In [1]: import numpy as np

In [2]: np.set_printoptions(precision=1, suppress=True, linewidth=100)

In [3]: feats = np.loadtxt("arr.csv", delimiter=",")

In [4]: feats
Out[4]: 
array([[-0.7, -0.5,  0.5],
       [ 0.6, -0.8,  0.1],
       [ 0.3,  0.4,  0.8]])

In [5]: r0, g = feats[0], feats[1]

In [6]: r0 @ r0
Out[6]: np.float64(1.0)

In [7]: p = (r0 @ g) / (r0 @ r0) * r0

In [8]: round(float(np.linalg.norm(r0 + g) ** 2 + np.linalg.norm(r0 - g) ** 2), 1)
Out[8]: 4.0

In [9]: p.round(1) + 0
Out[9]: array([0., 0., 0.])

In [10]: np.outer(r0, g)
Out[10]: 
array([[-0.4,  0.6, -0.1],
       [-0.3,  0.4, -0.1],
       [ 0.3, -0.4,  0.1]])

In [11]: x = np.array([-1, 2, -2])

In [12]: rhs = feats @ x

In [13]: rhs
Out[13]: array([-1.2, -2.5, -1.2])

In [14]: np.round(np.linalg.solve(feats.T, feats[1]), 1) + 0
Out[14]: array([0., 1., 0.])

In [15]: np.round(feats.T @ feats, 1) + 0
Out[15]: 
array([[1., 0., 0.],
       [0., 1., 0.],
       [0., 0., 1.]])

In [16]: np.round(feats @ feats.T, 1) + 0
Out[16]: 
array([[1., 0., 0.],
       [0., 1., 0.],
       [0., 0., 1.]])

In [17]: np.linalg.svd(feats, compute_uv=False)
Out[17]: array([1., 1., 1.])

In [18]: data = np.loadtxt("run13.csv", delimiter=",")

In [19]: data
Out[19]: 
array([[ 0.8, -0.5, -0.2],
       [-0.5, -0.6, -0.5],
       [-0.2, -0.5,  0.8]])

In [20]: # equal to its transpose

In [21]: proj = np.triu(np.array([[-3, 2, 3], [-3, 3, 0], [2, 3, -1]]), 1) + np.eye(3)

In [22]: Y = proj @ data @ np.linalg.inv(proj)

In [23]: np.poly(Y)
Out[23]: array([ 1., -1., -1.,  1.])

In [24]: print(np.linalg.matrix_rank(Y))
3

In [25]: round(np.trace(Y), 1), round(np.trace(data), 1)
Out[25]: (np.float64(1.0), np.float64(1.0))

In [26]: O, Rm = np.linalg.qr(data)

In [27]: O @ Rm
Out[27]: 
array([[ 0.8, -0.5, -0.2],
       [-0.5, -0.6, -0.5],
       [-0.2, -0.5,  0.8]])

In [28]: O
Out[28]: 
array([[-0.8, -0.5, -0.2],
       [ 0.5, -0.6, -0.5],
       [ 0.2, -0.5,  0.8]])

In [29]: np.allclose(Rm.T @ Rm, data.T @ data)
Out[29]: True

In [30]: Y = np.array([[1, -3], [2, -3], [-1, 2]])

In [31]: np.einsum("ik,kj->ij", data, Y)
Out[31]: 
array([[-0.1, -1.2],
       [-1.3,  2.5],
       [-2.1,  3.8]])

In [32]: print(np.linalg.matrix_rank(data @ Y))
2

In [33]: np.linalg.matrix_rank(np.vstack([data, Y.T]))
Out[33]: np.int64(3)

In [34]: print(np.einsum("ij,ij->i", data, data))
[1. 1. 1.]

In [35]: np.einsum("ij->j", data)
Out[35]: array([ 0.1, -1.7,  0.1])

In [36]: K = np.array([[0.7, -0.2, 0.5, -0.3, -0.4, -1.5, 0.2, 0.0],
    ...:     [-1.3, -0.1, 1.0, 2.1, -0.4, 0.4, -1.5, 0.2],
    ...:     [0.3, 1.6, 1.0, -1.5, -0.4, -1.7, 0.0, -0.8],
    ...:     [0.1, -0.1, 1.4, -2.4, 0.5, -0.5, -0.8, -1.1]])

In [37]: rng = np.random.default_rng(542)

In [38]: K[0] = K[3] + 0.3 * rng.normal(size=8)

In [39]: K.round(1) + 0
Out[39]: 
array([[-0.4,  0. ,  1.3, -2.5,  0.4, -0.6, -0.4, -1.6],
       [-1.3, -0.1,  1. ,  2.1, -0.4,  0.4, -1.5,  0.2],
       [ 0.3,  1.6,  1. , -1.5, -0.4, -1.7,  0. , -0.8],
       [ 0.1, -0.1,  1.4, -2.4,  0.5, -0.5, -0.8, -1.1]])

In [40]: U, sigma = np.linalg.svd(K)
ValueError: too many values to unpack (expected 2)


In [41]: U, sigma, Vt = np.linalg.svd(K, full_matrices=False)

In [42]: np.round(np.abs(Vt[0]), 1) + 0
Out[42]: array([0.1, 0.1, 0.3, 0.8, 0.1, 0.3, 0. , 0.4])

In [43]: round(np.sqrt((sigma ** 2).sum()), 1), round(float(np.linalg.norm(K)), 1)
Out[43]: (np.float64(6.4), 6.4)

In [44]: print(np.cumsum(sigma ** 2) / np.sum(sigma ** 2))
[0.7 0.9 1.  1. ]

In [45]: print(sigma)
[5.3 2.8 2.  0.6]

In [46]: E = np.loadtxt("block2.csv", delimiter=",")

In [47]: E
Out[47]: 
array([[-11.,   6., -11.,   8.],
       [ -9.,   4., -13.,   9.],
       [-18.,   8., -26.,  18.],
       [-34.,  14., -42.,  31.]])

In [48]: # looks like rank 3

In [49]: rank = np.linalg.matrix_rank(E)

In [50]: rank
Out[50]: np.int64(3)

In [51]: ns = np.linalg.svd(E)[2][rank:].T

In [52]: ns[:, 0] / ns[np.abs(ns[:, 0]).round(6).argmax(), 0]
Out[52]: array([0.5, 0.5, 0.5, 1. ])

In [53]: ns.shape
Out[53]: (4, 1)

In [54]: [int(np.linalg.matrix_rank(E[:i])) for i in range(1, len(E) + 1)]
Out[54]: [1, 2, 2, 3]

In [55]: E @ ns
Out[55]: 
array([[0.],
       [0.],
       [0.],
       [0.]])

In [56]: round(np.trace(np.linalg.pinv(E) @ E), 1)
Out[56]: np.float64(3.0)

In [57]: print(np.abs(np.diag(np.linalg.qr(E)[1])) > 1e-9)
[ True  True  True False]

In [58]: U, sigma, Vt = np.linalg.svd(E)

In [59]: evecs = Vt[:(sigma > 1e-8).sum()]

In [60]: x = E[0] + 5 * E[1] + rng.integers(2) * np.eye(4)[3]

In [61]: x
Out[61]: array([-56.,  26., -76.,  53.])

In [62]: round(np.linalg.norm(x - evecs.T @ evecs @ x), 1)
Out[62]: np.float64(0.0)

In [63]: np.linalg.matrix_rank(np.vstack([E, x]))
Out[63]: np.int64(3)

In [64]: print(np.allclose(evecs.T @ evecs @ x, x))
True

In [65]: evecs.T @ evecs
Out[65]: 
array([[ 0.9, -0.1, -0.1, -0.3],
       [-0.1,  0.9, -0.1, -0.3],
       [-0.1, -0.1,  0.9, -0.3],
       [-0.3, -0.3, -0.3,  0.4]])

In [66]: labels = rng.permutation(4)

In [67]: labels
Out[67]: array([0, 3, 1, 2])

In [68]: Y = E[labels][:, labels]

In [69]: np.trace(Y)
Out[69]: np.float64(-2.0)

In [70]: round(np.linalg.det(Y), 1), round(float(np.linalg.det(E[labels])), 1)
Out[70]: (np.float64(0.0), -0.0)

In [71]: Y
Out[71]: 
array([[-11.,   8.,   6., -11.],
       [-34.,  31.,  14., -42.],
       [ -9.,   9.,   4., -13.],
       [-18.,  18.,   8., -26.]])

In [72]: print(E.reshape(-1, 2))
[[-11.   6.]
 [-11.   8.]
 [ -9.   4.]
 [-13.   9.]
 [-18.   8.]
 [-26.  18.]
 [-34.  14.]
 [-42.  31.]]

In [73]: E.reshape(2, -1)
Out[73]: 
array([[-11.,   6., -11.,   8.,  -9.,   4., -13.,   9.],
       [-18.,   8., -26.,  18., -34.,  14., -42.,  31.]])

In [74]: E.ravel(order="F")
Out[74]: 
array([-11.,  -9., -18., -34.,   6.,   4.,   8.,  14., -11., -13., -26., -42.,   8.,   9.,  18.,
        31.])

In [75]: t3 = E.reshape(4, 2, -1)

In [76]: t3.sum(axis=1)
Out[76]: 
array([[-22.,  14.],
       [-22.,  13.],
       [-44.,  26.],
       [-76.,  45.]])

In [77]: np.einsum("ihd,jhd->hij", t3, t3).shape
Out[77]: (2, 4, 4)

In [78]: np.swapaxes(t3, 1, 2)[1]
Out[78]: 
array([[ -9., -13.],
       [  4.,   9.]])

In [79]: t3.shape
Out[79]: (4, 2, 2)

In [80]: J = np.array([[0, 0, 0, 0, 0, 0],
    ...:     [0, 0, 0, 0, 0, 0],
    ...:     [0, 0, 1, 1, 2, 3],
    ...:     [0, 0, 1, 1, 2, 3],
    ...:     [0, 0, 2, 2, 4, 6],
    ...:     [0, 0, 3, 3, 6, 9]])

In [81]: # symmetric, so the eigenvalues are real

In [82]: U, sigma, Vt = np.linalg.svd(J)

In [83]: sigma.round(1) + 0
Out[83]: array([15.,  0.,  0.,  0.,  0.,  0.])

In [84]: np.argmax(sigma[:-1] / (sigma[1:] + 1e-6)) + 1
Out[84]: np.int64(1)

In [85]: Y = U[:, :1] @ np.diag(sigma[:1]) @ Vt[:1]

In [86]: np.round(np.abs(J - Y).max(), 1)
Out[86]: np.float64(0.0)

In [87]: np.linalg.matrix_rank(J, rtol=0.05)
Out[87]: np.int64(1)

In [88]: Y
Out[88]: 
array([[0., 0., 0., 0., 0., 0.],
       [0., 0., 0., 0., 0., 0.],
       [0., 0., 1., 1., 2., 3.],
       [0., 0., 1., 1., 2., 3.],
       [0., 0., 2., 2., 4., 6.],
       [0., 0., 3., 3., 6., 9.]])

In [89]: print(np.round(np.linalg.norm(J - Y) / np.linalg.norm(J), 1))
0.0

In [90]: [round(float(x), 1) for x in np.linalg.svd(J, compute_uv=False)[:3]]
Out[90]: [15.0, 0.0, 0.0]

In [91]: labels = rng.permutation(6)

In [92]: labels
Out[92]: array([1, 2, 4, 0, 5, 3])

In [93]: Y = J[labels][:, labels]

In [94]: Y
Out[94]: 
array([[0, 0, 0, 0, 0, 0],
       [0, 1, 2, 0, 3, 1],
       [0, 2, 4, 0, 6, 2],
       [0, 0, 0, 0, 0, 0],
       [0, 3, 6, 0, 9, 3],
       [0, 1, 2, 0, 3, 1]])

In [95]: np.allclose(Y, J)
Out[95]: False

In [96]: np.diag(Y)
Out[96]: array([0, 1, 4, 0, 9, 1])

In [97]: U, sigma, Vt = np.linalg.svd(Y)

In [98]: evecs = Vt[:(sigma > 1e-8).sum()]

In [99]: x = Y[0] + -3 * Y[2] + rng.integers(2) * np.eye(6)[3]

In [100]: x
Out[100]: array([  0.,  -6., -12.,   0., -18.,  -6.])

In [101]: print(np.diag(evecs.T @ evecs))
[0.  0.1 0.3 0.  0.6 0.1]

In [102]: round(float(np.linalg.norm(x - evecs.T @ evecs @ x)), 1)
Out[102]: 0.0

In [103]: X = np.load("w.npy")

In [104]: X
Out[104]: 
array([[0, 0, 1, 0, 2, 1],
       [0, 0, 0, 1, 0, 2],
       [1, 0, 0, 0, 1, 0],
       [0, 1, 0, 0, 0, 1],
       [2, 0, 1, 0, 0, 0],
       [1, 2, 0, 1, 0, 0]])

In [105]: # equal to its transpose

In [106]: U, sigma, Vt = np.linalg.svd(E, full_matrices=False)

In [107]: np.round(Vt @ Vt.T, 1) + 0
Out[107]: 
array([[1., 0., 0., 0.],
       [0., 1., 0., 0.],
       [0., 0., 1., 0.],
       [0., 0., 0., 1.]])

In [108]: np.abs(U[:, 0]).round(6).argmax()
Out[108]: np.int64(3)

In [109]: (sigma > 1e-8).sum()
Out[109]: np.int64(3)

In [110]: print(np.round(U.T @ U, 1) + 0)
[[1. 0. 0. 0.]
 [0. 1. 0. 0.]
 [0. 0. 1. 0.]
 [0. 0. 0. 1.]]

In [111]: np.allclose(U * sigma @ Vt, E)
Out[111]: True

In [112]: print(np.round(sigma / sigma[0], 1) + 0)
[1. 0. 0. 0.]

In [113]: print(sigma.round(1) + 0)
[78.4  3.4  1.3  0. ]

In [114]: x = np.array([2, -1, -1, -1, 0, -2])

In [115]: print((X * x).sum(axis=1))
[-3 -5  2 -3  3 -1]

In [116]: (X @ x).argmax()
Out[116]: np.int64(4)

In [117]: np.sign((X @ x).round(6))
Out[117]: array([-1, -1,  1, -1,  1, -1])

In [118]: print(np.einsum("ij,j->i", X, x))
[-3 -5  2 -3  3 -1]

In [119]: X @ np.eye(6)[5]
Out[119]: array([1., 2., 0., 1., 0., 0.])

In [120]: np.linalg.norm(X @ x) <= np.linalg.norm(X, 2) * np.linalg.norm(x) + 1e-9
Out[120]: np.True_

In [121]: mat = np.load("layer6.npy")

In [122]: mat
Out[122]: 
array([[-1., -1.,  1.,  0.],
       [ 4.,  5., -4., -2.],
       [ 4.,  5., -4., -2.],
       [ 0.,  1., -1., -1.]])

In [123]: print((mat - mat.T) / 2)
[[ 0.  -2.5 -1.5  0. ]
 [ 2.5  0.  -4.5 -1.5]
 [ 1.5  4.5  0.  -0.5]
 [ 0.   1.5  0.5  0. ]]

In [124]: np.round(np.linalg.det(mat), 1)
Out[124]: np.float64(0.0)

In [125]: np.allclose(mat @ mat.T, mat.T @ mat)
Out[125]: False

In [126]: mat @ mat
Out[126]: 
array([[ 1.,  1., -1.,  0.],
       [ 0., -1.,  2.,  0.],
       [ 0., -1.,  2.,  0.],
       [ 0., -1.,  1.,  1.]])

In [127]: arr = np.load("dump.npy")

In [128]: arr
Out[128]: 
array([[-1.,  0., -2., -2., -2.],
       [ 0., -1.,  0.,  0.,  0.],
       [-2.,  0., -1., -2., -2.],
       [-2.,  0., -2., -1., -2.],
       [-2.,  0., -2., -2., -1.]])

In [129]: # 2 blocks once reordered

In [130]: vals, evecs = np.linalg.eigh(arr)

In [131]: x = np.array([2, 5, 4, 2, 4])

In [132]: print(x @ arr @ x / (x @ x), vals[0], round(float(vals[-1]), 1))
-4.2 -7.0 1.0

In [133]: np.round(evecs * np.abs(vals) @ evecs.T, 1) + 0
Out[133]: 
array([[2.5, 0. , 1.5, 1.5, 1.5],
       [0. , 1. , 0. , 0. , 0. ],
       [1.5, 0. , 2.5, 1.5, 1.5],
       [1.5, 0. , 1.5, 2.5, 1.5],
       [1.5, 0. , 1.5, 1.5, 2.5]])

In [134]: np.abs(arr).sum(axis=1).max(), np.abs(vals).max()
Out[134]: (np.float64(7.0), np.float64(7.0))

In [135]: np.linalg.eigvalsh(arr[1:, 1:])
Out[135]: array([-5., -1.,  1.,  1.])

In [136]: round(np.linalg.det(2 * arr), 1), round(np.linalg.det(arr), 1)
Out[136]: (np.float64(224.0), np.float64(7.0))

In [137]: np.poly(arr)
Out[137]: array([  1.,   5., -14.,   2.,  13.,  -7.])

In [138]: np.einsum("ii->", arr)
Out[138]: np.float64(-5.0)

In [139]: np.kron(np.eye(2, dtype=int), arr)
Out[139]: 
array([[-1.,  0., -2., -2., -2., -0.,  0., -0., -0., -0.],
       [ 0., -1.,  0.,  0.,  0.,  0., -0.,  0.,  0.,  0.],
       [-2.,  0., -1., -2., -2., -0.,  0., -0., -0., -0.],
       [-2.,  0., -2., -1., -2., -0.,  0., -0., -0., -0.],
       [-2.,  0., -2., -2., -1., -0.,  0., -0., -0., -0.],
       [-0.,  0., -0., -0., -0., -1.,  0., -2., -2., -2.],
       [ 0., -0.,  0.,  0.,  0.,  0., -1.,  0.,  0.,  0.],
       [-0.,  0., -0., -0., -0., -2.,  0., -1., -2., -2.],
       [-0.,  0., -0., -0., -0., -2.,  0., -2., -1., -2.],
       [-0.,  0., -0., -0., -0., -2.,  0., -2., -2., -1.]])

In [140]: print(np.round(np.linalg.eigvals(arr).sum().real, 1))
-5.0

In [141]: np.einsum("ij,ji->", arr, arr)
Out[141]: np.float64(53.0)

In [142]: np.linalg.eigvals(arr)
Out[142]: array([ 1., -7.,  1.,  1., -1.])
